$ python3 -q
>>> import numpy as np
>>> from numpy import linalg as LA
>>> np.set_printoptions(precision=2, suppress=True, linewidth=200)
>>> feats = np.array([[2.0, 3.0, 1.0, 1.0, 3.0, 0.0, 0.0],
...     [2.0, 2.0, 2.0, 0.0, 0.0, 0.0, 0.0],
...     [1.0, 0.0, 3.0, 1.0, 3.0, 0.0, 0.0],
...     [2.0, 3.0, 0.0, 3.0, 3.0, 0.0, 0.0],
...     [3.0, 2.0, 2.0, 0.0, 2.0, 0.0, 0.0],
...     [0.0, 0.0, 0.0, 0.0, 0.0, -5.0, 5.0],
...     [0.0, 0.0, 0.0, 0.0, 0.0, 1.0, 1.0]])
>>> rng = np.random.default_rng(73560)
>>> z = rng.permutation(7)
>>> print(z)
[5 0 4 1 2 6 3]
>>> out = feats[z][:, z]
>>> print(np.round(LA.det(out), 2), np.round(LA.det(feats[z]), 2))
760.0 -760.0
>>> print(out)
[[-5.  0.  0.  0.  0.  5.  0.]
 [ 0.  2.  3.  3.  1.  0.  1.]
 [ 0.  3.  2.  2.  2.  0.  0.]
 [ 0.  2.  0.  2.  2.  0.  0.]
 [ 0.  1.  3.  0.  3.  0.  1.]
 [ 1.  0.  0.  0.  0.  1.  0.]
 [ 0.  2.  3.  3.  0.  0.  3.]]
>>> print(np.sort(np.abs(LA.eigvals(out))))
[1.21 1.74 1.92 1.92 2.   5.74 8.52]
>>> print(np.trace(out))
8.0
>>> def softmax(z):
...     e = np.exp(z - z.max(axis=-1, keepdims=True))
...     return e / e.sum(axis=-1, keepdims=True)
... 
>>> print(softmax(out).sum(axis=1))
[1. 1. 1. 1. 1. 1. 1.]
>>> print(softmax(out[4]))
[0.02 0.06 0.41 0.02 0.41 0.02 0.06]
>>> print(softmax(out[4] + 3))
[0.02 0.06 0.41 0.02 0.41 0.02 0.06]
>>> S = out @ out.T / np.sqrt(7)
>>> print(np.round(softmax(S + np.triu(np.full(S.shape, -np.inf), 1)), 2) + 0)
[[1.   0.   0.   0.   0.   0.   0.  ]
 [0.   1.   0.   0.   0.   0.   0.  ]
 [0.   0.41 0.59 0.   0.   0.   0.  ]
 [0.   0.24 0.51 0.24 0.   0.   0.  ]
 [0.   0.12 0.12 0.01 0.76 0.   0.  ]
 [0.14 0.14 0.14 0.14 0.14 0.3  0.  ]
 [0.   0.09 0.01 0.   0.   0.   0.9 ]]
>>> print(softmax(S).round(6).argmax(axis=1))
[0 6 2 2 4 5 6]
>>> K = np.load("m.npy")
>>> print(K)
[[ 0  0  2  2]
 [ 0  0 -1  2]
 [-2  1  0 -2]
 [-2 -2  2  0]]
>>> u, g = K[0], K[2]
>>> print(u @ u)
8
>>> print(u @ g)
-4
>>> p = (u @ g) / (u @ u) * u
>>> print(g - p)
[-2.  1.  1. -1.]
>>> print(p)
[-0. -0. -1. -1.]
>>> print(LA.matrix_rank(np.outer(u, g)))
1
>>> print((g - p) @ u)
0.0
>>> z = rng.permutation(4)
>>> print(z)
[3 0 1 2]
>>> out = K[z][:, z]
>>> print(np.trace(out))
0
>>> print(out)
[[ 0 -2 -2  2]
 [ 2  0  0  2]
 [ 2  0  0 -1]
 [-2 -2  1  0]]
>>> print(np.sort(np.abs(LA.eigvals(out))))
[1.57 1.57 3.81 3.81]
>>> out = np.array([[0, 0], [-1, -2]])
>>> cent = np.kron(out, K)
>>> print(cent)
[[ 0  0  0  0  0  0  0  0]
 [ 0  0  0  0  0  0  0  0]
 [ 0  0  0  0  0  0  0  0]
 [ 0  0  0  0  0  0  0  0]
 [ 0  0 -2 -2  0  0 -4 -4]
 [ 0  0  1 -2  0  0  2 -4]
 [ 2 -1  0  2  4 -2  0  4]
 [ 2  2 -2  0  4  4 -4  0]]
>>> print(cent.shape)
(8, 8)
>>> print(LA.matrix_rank(cent))
4
>>> vec = np.array([3, 0, 1, 3])
>>> print((K * vec).sum(axis=1))
[  8   5 -12  -4]
>>> print(K * vec)
[[ 0  0  2  6]
 [ 0  0 -1  6]
 [-6  0  0 -6]
 [-6  0  2  0]]
>>> print(np.sign((K @ vec).round(6)))
[ 1  1 -1 -1]
>>> print(K @ np.eye(4)[1])
[ 0.  0.  1. -2.]
>>> print(K.sum(axis=0))
[-4 -1  3  2]
>>> print(LA.svd(K, compute_uv=False))
[3.81 3.81 1.57 1.57]
>>> K[:, 4]
Traceback (most recent call last):
  File "<python-input-47>", line 1, in <module>
    K[:, 4]
    ~^^^^^^
IndexError: index 4 is out of bounds for axis 1 with size 4
>>> print(np.abs(K).max())
2
>>> print(K.mean(axis=0))
[-1.   -0.25  0.75  0.5 ]
>>> print(LA.matrix_rank(K))
4
>>> out = np.array([[-2, -1, 1, -2, 2, -1],
...     [1, 0, 0, 0, 1, 1],
...     [1, -2, 1, 1, 1, 2],
...     [-1, 0, -2, 1, -2, 1]])
>>> X = out.T @ out
>>> print(X)
[[ 7  0  1  4  0  4]
 [ 0  5 -3  0 -4 -3]
 [ 1 -3  6 -3  7 -1]
 [ 4  0 -3  6 -5  5]
 [ 0 -4  7 -5 10 -1]
 [ 4 -3 -1  5 -1  7]]
>>> # null space of dimension 2
>>> print(LA.svd(feats, compute_uv=False))
[9.24 7.07 3.51 2.91 1.41 1.15 0.7 ]
>>> print(feats.shape)
(7, 7)
>>> print(np.unravel_index(np.abs(feats).argmax(), feats.shape))
(np.int64(5), np.int64(5))
>>> print(np.count_nonzero(feats))
24
>>> print(np.abs(feats).max())
5.0
>>> print(feats.sum(axis=0))
[10. 10.  8.  5. 11. -4.  6.]
>>> print(feats.sum(axis=1))
[10.  6.  8. 11.  9.  0.  2.]
>>> print(feats.mean(axis=0))
[ 1.43  1.43  1.14  0.71  1.57 -0.57  0.86]
>>> print(np.round(LA.norm(feats), 2))
12.65
>>> vals, V = LA.eigh(X)
>>> print((vals > 1e-8).sum(), (vals < -1e-8).sum())
4 0
>>> print(np.round(LA.eigvalsh(X @ X), 2) + 0)
[  0.     0.     1.14  26.94 207.71 413.21]
>>> print(LA.eigvalsh(X + 5 * np.eye(6)))
[ 5.    5.    6.07 10.19 19.41 25.33]
>>> print(np.abs(V[:, -1]))
[0.19 0.21 0.46 0.47 0.65 0.27]
>>> print(np.round(V @ np.diag(vals) @ V.T, 2) + 0)
[[ 7.  0.  1.  4.  0.  4.]
 [ 0.  5. -3.  0. -4. -3.]
 [ 1. -3.  6. -3.  7. -1.]
 [ 4.  0. -3.  6. -5.  5.]
 [ 0. -4.  7. -5. 10. -1.]
 [ 4. -3. -1.  5. -1.  7.]]
>>> print(vals.round(2) + 0)
[ 0.    0.    1.07  5.19 14.41 20.33]
>>> print(np.round(V.T @ V, 2) + 0)
[[1. 0. 0. 0. 0. 0.]
 [0. 1. 0. 0. 0. 0.]
 [0. 0. 1. 0. 0. 0.]
 [0. 0. 0. 1. 0. 0.]
 [0. 0. 0. 0. 1. 0.]
 [0. 0. 0. 0. 0. 1.]]
>>> rank = LA.matrix_rank(X)
>>> print(rank)
4
>>> ns = LA.svd(X)[2][rank:].T
>>> print(ns.shape)
(6, 2)
>>> print([int(LA.matrix_rank(np.delete(X, i, axis=0))) for i in range(6)])
[4, 4, 4, 4, 4, 4]
>>> print([int(LA.matrix_rank(X[:i])) for i in range(1, len(X) + 1)])
[1, 2, 3, 4, 4, 4]
>>> print(np.round(X @ ns, 2) + 0)
[[0. 0.]
 [0. 0.]
 [0. 0.]
 [0. 0.]
 [0. 0.]
 [0. 0.]]
>>> Uu, sigma, VT = LA.svd(X)
>>> print(sigma.round(2) + 0)
[20.33 14.41  5.19  1.07  0.    0.  ]
>>> out = Uu[:, :4] @ np.diag(sigma[:4]) @ VT[:4]
>>> print(round(LA.norm(X - out, 2), 2), round(float(sigma[4]), 2))
0.0 0.0
>>> print(LA.matrix_rank(out))
4
>>> print(LA.matrix_rank(X, rtol=0.05))
4
>>> print(round(float(LA.norm(X - out) / LA.norm(X)), 2))
0.0
>>> E = np.loadtxt("w.csv", delimiter=",")
>>> print(E)
[[-0.45 -0.29 -0.49 -0.15  0.22 -0.33 -0.39 -0.14  0.03  0.35 -0.08]
 [ 0.49 -0.28 -0.17  0.43  0.06  0.03 -0.43  0.29 -0.41  0.06  0.17]
 [ 0.24  0.3  -0.4   0.35  0.24  0.12  0.13 -0.35  0.44  0.17  0.37]
 [ 0.45  0.1  -0.08  0.06 -0.23 -0.5   0.18  0.04  0.16  0.32 -0.56]
 [ 0.04  0.48 -0.34 -0.11 -0.28  0.22 -0.42 -0.29 -0.21 -0.33 -0.32]
 [-0.21  0.55 -0.01  0.13  0.15 -0.47 -0.14  0.53  0.06 -0.21  0.19]
 [ 0.21 -0.09  0.46 -0.02  0.21 -0.44 -0.36 -0.51  0.12 -0.3   0.1 ]
 [-0.11  0.39  0.27  0.06  0.1  -0.06  0.08 -0.27 -0.6   0.54  0.11]
 [ 0.38  0.08 -0.2  -0.61  0.6   0.03  0.17  0.11 -0.18 -0.09 -0.03]
 [-0.21 -0.07 -0.02  0.52  0.5   0.04  0.24 -0.1  -0.16 -0.29 -0.51]
 [-0.02 -0.16 -0.36  0.01 -0.29 -0.4   0.45 -0.21 -0.37 -0.34  0.31]]
>>> # columns are unit length and at right angles
>>> print(np.allclose(E, E.T))
False
>>> print(np.round(LA.matrix_power(E, 2), 2) + 0)
[[-0.17 -0.06  0.21 -0.14 -0.19  0.58  0.34  0.13 -0.2  -0.34 -0.5 ]
 [-0.51  0.05 -0.28  0.08 -0.38 -0.31  0.15 -0.01 -0.11  0.49 -0.38]
 [ 0.28 -0.24 -0.38 -0.23  0.08 -0.46 -0.12  0.19 -0.3  -0.4  -0.37]
 [-0.01 -0.48  0.13 -0.03  0.52  0.16 -0.26 -0.2   0.08  0.4  -0.42]
 [-0.03 -0.3   0.03  0.07 -0.22  0.16 -0.33  0.82  0.04  0.18  0.14]
 [ 0.51 -0.06 -0.03  0.09 -0.26  0.22  0.   -0.18 -0.66  0.37  0.11]
 [ 0.15 -0.2  -0.68 -0.24 -0.2   0.39  0.06 -0.17  0.43  0.04  0.09]
 [ 0.05 -0.19 -0.13  0.89 -0.12  0.04 -0.09 -0.13  0.09 -0.28 -0.15]
 [-0.46  0.07 -0.13 -0.13 -0.08  0.19 -0.68 -0.27 -0.31 -0.23  0.14]
 [ 0.37  0.41  0.22 -0.09 -0.36 -0.02 -0.43 -0.06  0.34  0.06 -0.44]
 [-0.03 -0.6   0.4  -0.18 -0.49 -0.26  0.03 -0.29  0.13 -0.12  0.15]]
>>> print(np.allclose(E @ E.T, E.T @ E))
True
>>> mat = np.eye(8, dtype=int)[rng.permutation(8)]
>>> print(mat)
[[1 0 0 0 0 0 0 0]
 [0 0 1 0 0 0 0 0]
 [0 1 0 0 0 0 0 0]
 [0 0 0 0 0 0 1 0]
 [0 0 0 1 0 0 0 0]
 [0 0 0 0 1 0 0 0]
 [0 0 0 0 0 1 0 0]
 [0 0 0 0 0 0 0 1]]
>>> vec = np.array([1, 6, 6, 2, 4, 2, 7, 2])
>>> print(round(float(LA.norm(vec)), 2), np.round(LA.norm(mat @ vec), 2))
12.25 12.25
>>> print(mat.T @ (mat @ vec))
[1 6 6 2 4 2 7 2]
>>> print([p for p in range(1, 25) if np.allclose(LA.matrix_power(mat, p), np.eye(8))])
[4, 8, 12, 16, 20, 24]
>>> m1 = np.array([[-1.0, -0.9, 1.8, 0.1, 0.1, 0.8, -0.8, 0.6],
...     [2.4, -1.7, -1.2, 0.1, -1.5, -0.1, 0.3, 0.2],
...     [-1.6, 0.8, 0.3, -0.7, -0.4, 1.0, 1.0, -0.7],
...     [-0.6, 0.9, 0.2, 1.2, 0.1, -2.2, 0.5, 1.2],
...     [0.0, -1.0, -0.5, -0.2, -0.2, -0.6, 0.1, 1.1],
...     [0.9, -0.8, -1.2, -0.5, -0.1, -1.7, 0.2, -0.7],
...     [0.3, 0.4, 0.5, 0.2, 2.0, 0.5, 0.3, -0.5],
...     [-0.8, 0.6, 0.8, -0.8, -0.8, -3.3, 1.8, 0.1],
...     [0.2, -0.1, 0.5, -0.2, 0.4, 0.2, 0.1, 0.0],
...     [0.5, 0.2, 0.5, 0.9, -1.5, 1.2, -0.1, -0.8]])
>>> print(m1)
[[-1.  -0.9  1.8  0.1  0.1  0.8 -0.8  0.6]
 [ 2.4 -1.7 -1.2  0.1 -1.5 -0.1  0.3  0.2]
 [-1.6  0.8  0.3 -0.7 -0.4  1.   1.  -0.7]
 [-0.6  0.9  0.2  1.2  0.1 -2.2  0.5  1.2]
 [ 0.  -1.  -0.5 -0.2 -0.2 -0.6  0.1  1.1]
 [ 0.9 -0.8 -1.2 -0.5 -0.1 -1.7  0.2 -0.7]
 [ 0.3  0.4  0.5  0.2  2.   0.5  0.3 -0.5]
 [-0.8  0.6  0.8 -0.8 -0.8 -3.3  1.8  0.1]
 [ 0.2 -0.1  0.5 -0.2  0.4  0.2  0.1  0. ]
 [ 0.5  0.2  0.5  0.9 -1.5  1.2 -0.1 -0.8]]
>>> vec = np.array([4, -1, -1, 3, -2, -4, -1, -1])
>>> target = m1 @ vec
>>> print(LA.lstsq(m1, target)[0])
[ 4. -1. -1.  3. -2. -4. -1. -1.]
>>> try:
...     LA.solve(m1, target)
... except LA.LinAlgError as e:
...     print("failed:", e)
... 
failed: Last 2 dimensions of the array must be square
>>> print(LA.solve(m1.T @ m1, m1.T @ target))
[ 4. -1. -1.  3. -2. -4. -1. -1.]
>>> print(np.round(LA.pinv(m1) @ m1, 2) + 0)
[[1. 0. 0. 0. 0. 0. 0. 0.]
 [0. 1. 0. 0. 0. 0. 0. 0.]
 [0. 0. 1. 0. 0. 0. 0. 0.]
 [0. 0. 0. 1. 0. 0. 0. 0.]
 [0. 0. 0. 0. 1. 0. 0. 0.]
 [0. 0. 0. 0. 0. 1. 0. 0.]
 [0. 0. 0. 0. 0. 0. 1. 0.]
 [0. 0. 0. 0. 0. 0. 0. 1.]]
>>> target = target + 0.02 * rng.normal(size=10)
>>> print(target)
[ -7.79  15.68 -13.07   6.96   2.5   11.6   -4.9    5.94  -1.92   3.1 ]
>>> beta, *_ = LA.lstsq(m1, target)
>>> print(beta)
[ 4.   -1.   -0.99  2.98 -2.01 -4.   -1.   -1.  ]
>>> print(beta.round())
[ 4. -1. -1.  3. -2. -4. -1. -1.]
>>> print([round(float(LA.norm(LA.solve(m1.T @ m1 + lam * np.eye(8), m1.T @ target))), 2) for lam in (0, 1, 10, 100)])
[6.99, 6.16, 3.94, 1.02]
>>> G = K.T @ K
>>> print(LA.eigvalsh(G)[::-1])
[14.52 14.52  2.48  2.48]
>>> print(np.trace(G), (K ** 2).sum())
34 34
>>> print(LA.matrix_rank(G))
4
>>> W0 = np.array([[5, 6, 7, 8, 9, 10, 11, 12, 13, 14],
...     [15, 16, 17, 18, 19, 20, 21, 22, 23, 24],
...     [25, 26, 27, 28, 29, 30, 31, 32, 33, 34],
...     [35, 36, 37, 38, 39, 40, 41, 42, 43, 44],
...     [45, 46, 47, 48, 49, 50, 51, 52, 53, 54],
...     [55, 56, 57, 58, 59, 60, 61, 62, 63, 64]])
>>> # looks like rank 2
>>> print(W0.reshape(-1, 2))
[[ 5  6]
 [ 7  8]
 [ 9 10]
 [11 12]
 [13 14]
 [15 16]
 [17 18]
 [19 20]
 [21 22]
 [23 24]
 [25 26]
 [27 28]
 [29 30]
 [31 32]
 [33 34]
 [35 36]
 [37 38]
 [39 40]
 [41 42]
 [43 44]
 [45 46]
 [47 48]
 [49 50]
 [51 52]
 [53 54]
 [55 56]
 [57 58]
 [59 60]
 [61 62]
 [63 64]]
>>> print(W0.reshape(2, -1))
[[ 5  6  7  8  9 10 11 12 13 14 15 16 17 18 19 20 21 22 23 24 25 26 27 28 29 30 31 32 33 34]
 [35 36 37 38 39 40 41 42 43 44 45 46 47 48 49 50 51 52 53 54 55 56 57 58 59 60 61 62 63 64]]
>>> blk = W0.reshape(6, 2, -1)
>>> print(blk.shape)
(6, 2, 5)
>>> print(np.swapaxes(blk, 1, 2)[3])
[[35 40]
 [36 41]
 [37 42]
 [38 43]
 [39 44]]
>>> print(np.einsum("ihd,ihd->ih", blk, blk))
[[  255   730]
 [ 1455  2430]
 [ 3655  5130]
 [ 6855  8830]
 [11055 13530]
 [16255 19230]]
>>> print(blk.sum(axis=1))
[[ 15  17  19  21  23]
 [ 35  37  39  41  43]
 [ 55  57  59  61  63]
 [ 75  77  79  81  83]
 [ 95  97  99 101 103]
 [115 117 119 121 123]]
>>> F = np.load("test16.npy")
>>> print(F)
[[  1  -2   4  -8]
 [  1  -1   1  -1]
 [  1   0   0   0]
 [  1   1   1   1]
 [  1   2   4   8]
 [  1   3   9  27]
 [  1   4  16  64]
 [  1   5  25 125]]
>>> # column 3 is much longer than the rest
>>> print(round(LA.norm(F, 1), 2), np.round(LA.norm(F, np.inf), 2))
234.0 156.0
>>> print(LA.norm(F, axis=1).argmax())
7
>>> print(F[6] @ F[3])
85
>>> print(round(float(LA.norm(F[6] - F[3])), 2))
64.83
>>> print(round(float(LA.norm(F, 2)), 2))
146.87
>>> print(round(LA.norm(F) ** 2 / LA.norm(F, 2) ** 2, 2))
1.0
>>> print(LA.cond(F) > 100)
False
>>> print(LA.matrix_rank(F, rtol=0.1))
1
>>> print(np.abs(LA.svd(F)[2][-1]))
[0.97 0.07 0.23 0.04]
>>> print(round(np.log10(LA.cond(F))))
2
>>> out = F / LA.norm(F, axis=1, keepdims=True)
>>> G = out @ out.T
>>> print((G - 2 * np.eye(8)).round(6).argmax(axis=1))
[1 0 1 4 5 6 7 6]
>>> print(LA.norm(out, axis=1))
[1. 1. 1. 1. 1. 1. 1. 1.]
>>> print(round(np.degrees(np.arccos(np.clip(G[2, 1], -1, 1))), 2))
60.0
>>> proj = F @ LA.solve(F.T @ F, F.T)
>>> print(np.round(LA.eigvalsh(proj), 2) + 0)
[0. 0. 0. 0. 1. 1. 1. 1.]
